% python3 -q
>>> import numpy as np
>>> from numpy import linalg as LA
>>> np.set_printoptions(suppress=True, linewidth=120)
>>> rnd = lambda a: np.round(a, 1) + 0
>>> A = np.load("block19.npy")
>>> A
array([[ 4,  5,  6],
       [ 7,  8,  9],
       [10, 11, 12]])
>>> [round(float(x), 1) for x in LA.svd(A, compute_uv=False)[:3]]
[25.2, 0.7, 0.0]
>>> LA.matrix_rank(A, rtol=0.1)
np.int64(1)
>>> rnd(LA.norm(A, 2) / LA.norm(A))
np.float64(1.0)
>>> np.argsort(-LA.norm(A, axis=0).round(6), kind="stable")[:3]
array([2, 1, 0])
>>> LA.cond(A) > 100
np.True_
>>> M = np.array([[9, 0, 8, 4], [5, 0, 7, 4], [-1, 0, -6, -4]])
>>> M
array([[ 9,  0,  8,  4],
       [ 5,  0,  7,  4],
       [-1,  0, -6, -4]])
>>> U, s, vt = LA.svd(M)
>>> vecs = vt[:(s > 1e-8).sum()]
>>> rng = np.random.default_rng(0)
>>> x = M[1] + 3 * M[2] + rng.integers(2) * np.eye(4)[0]
>>> x
array([  3.,   0., -11.,  -8.])
>>> rnd(LA.norm(x - vecs.T @ vecs @ x))
np.float64(0.1)
>>> rnd(vecs.T @ vecs)
array([[ 1. ,  0. ,  0.1, -0.1],
       [ 0. ,  0. ,  0. ,  0. ],
       [ 0.1,  0. ,  0.7,  0.5],
       [-0.1,  0. ,  0.5,  0.3]])
>>> rk = LA.matrix_rank(M)
>>> rk
np.int64(2)
>>> null = LA.svd(M)[2][rk:].T
>>> rnd(M @ null)
array([[0., 0.],
       [0., 0.],
       [0., 0.]])
>>> rnd(null @ null.T)
array([[ 0. ,  0. , -0.1,  0.1],
       [ 0. ,  1. ,  0. ,  0. ],
       [-0.1,  0. ,  0.3, -0.5],
       [ 0.1,  0. , -0.5,  0.7]])
>>> np.allclose(M @ null, 0)
True
>>> [int(LA.matrix_rank(np.delete(M, i, axis=0))) for i in range(3)]
[2, 2, 2]
>>> null.shape
(4, 2)
>>> [int(LA.matrix_rank(M[:i])) for i in range(1, len(M) + 1)]
[1, 2, 2]
>>> [round(float(x), 1) for x in LA.svd(M, compute_uv=False)[:3]]
[16.9, 4.1, 0.0]
>>> np.argsort(-LA.norm(M, axis=0).round(6), kind="stable")[:3]
array([2, 0, 3])
>>> LA.cond(M) > 100
np.True_
>>> rnd(LA.norm(M, 2) / LA.norm(M))
np.float64(1.0)
>>> other = M[0, 0] * M[1:] - np.outer(M[1:, 0], M[0])
>>> other
array([[  0,   0,  23,  16],
       [  0,   0, -46, -32]])
>>> np.flatnonzero(~other.round(6).any(axis=1))
array([], dtype=int64)
>>> E = np.load("out18.npy")
>>> E
array([[ 0.5, -2.7,  1.7],
       [ 0. , -0.1,  0. ],
       [ 0.9, -3.9,  2.7],
       [-0.9,  4. , -2.7],
       [-0.6,  2.6, -1.9],
       [-0.2,  1.4, -1. ],
       [-0.4,  1.2, -0.9],
       [ 0. ,  0.2,  0. ],
       [ 0.5, -1.4,  0.8],
       [ 0.1, -0.1,  0. ],
       [ 0. , -0.1, -0.1],
       [ 0.5, -2.6,  1.8],
       [ 0. ,  0.2,  0. ],
       [-0.8,  2.5, -1.8],
       [-0.5,  2.7, -1.8],
       [-0.2,  1.4, -1. ],
       [ 0.9, -4. ,  2.7],
       [ 0.5, -2.4,  1.7],
       [ 0.3, -1.2,  0.8],
       [-0.4,  1.3, -0.8],
       [-0.9,  4. , -2.8],
       [-0.9,  3.8, -2.7],
       [-0.2,  1.4, -0.9]])
>>> Ac = E - E.mean(axis=0)
>>> vecs = LA.svd(Ac)[2][:1]
>>> other = Ac - Ac @ vecs.T @ vecs
>>> rnd(other.std(axis=0))
array([0.1, 0. , 0.1])
>>> rnd(LA.norm(other) / LA.norm(Ac))
np.float64(0.0)
>>> Ac = (E - E.mean(axis=0)) / E.std(axis=0)
>>> rnd(Ac.std(axis=0))
array([1., 1., 1.])
>>> np.argwhere(np.abs(Ac) > 2)
array([], shape=(0, 2), dtype=int64)
>>> b = LA.lstsq(np.delete(Ac, 1, axis=1), Ac[:, 1])[0]
>>> np.abs(b).argmax()
np.int64(1)
>>> rnd(1 - np.var(Ac[:, 1] - np.delete(Ac, 1, axis=1) @ b))
np.float64(1.0)
>>> rnd(b)
array([-0.1, -0.9])
>>> other = np.c_[E[:, :2] @ np.array([[-2, 3], [1, 1]]), np.array([3, 0, 3, 1, 2, 5, 1, 0, 1, 1, 4, 3, 5, 1, 4, 0, 1, 1, 3, 1, 1, 5, 2])]
>>> rnd(other)
array([[-3.7, -1.2,  3. ],
       [-0.1, -0.1,  0. ],
       [-5.7, -1.2,  3. ],
       [ 5.8,  1.3,  1. ],
       [ 3.8,  0.8,  2. ],
       [ 1.8,  0.8,  5. ],
       [ 2. ,  0. ,  1. ],
       [ 0.2,  0.2,  0. ],
       [-2.4,  0.1,  1. ],
       [-0.3,  0.2,  1. ],
       [-0.1, -0.1,  4. ],
       [-3.6, -1.1,  3. ],
       [ 0.2,  0.2,  5. ],
       [ 4.1,  0.1,  1. ],
       [ 3.7,  1.2,  4. ],
       [ 1.8,  0.8,  0. ],
       [-5.8, -1.3,  1. ],
       [-3.4, -0.9,  1. ],
       [-1.8, -0.3,  3. ],
       [ 2.1,  0.1,  1. ],
       [ 5.8,  1.3,  1. ],
       [ 5.6,  1.1,  5. ],
       [ 1.8,  0.8,  2. ]])
>>> rnd(LA.lstsq(E, other[:, 0])[0])
array([-2.,  1.,  0.])
>>> rnd(LA.norm(LA.qr(E)[0].T @ other, axis=0) ** 2 / ((other ** 2).sum(axis=0) + 1e-12))
array([1. , 1. , 0.1])
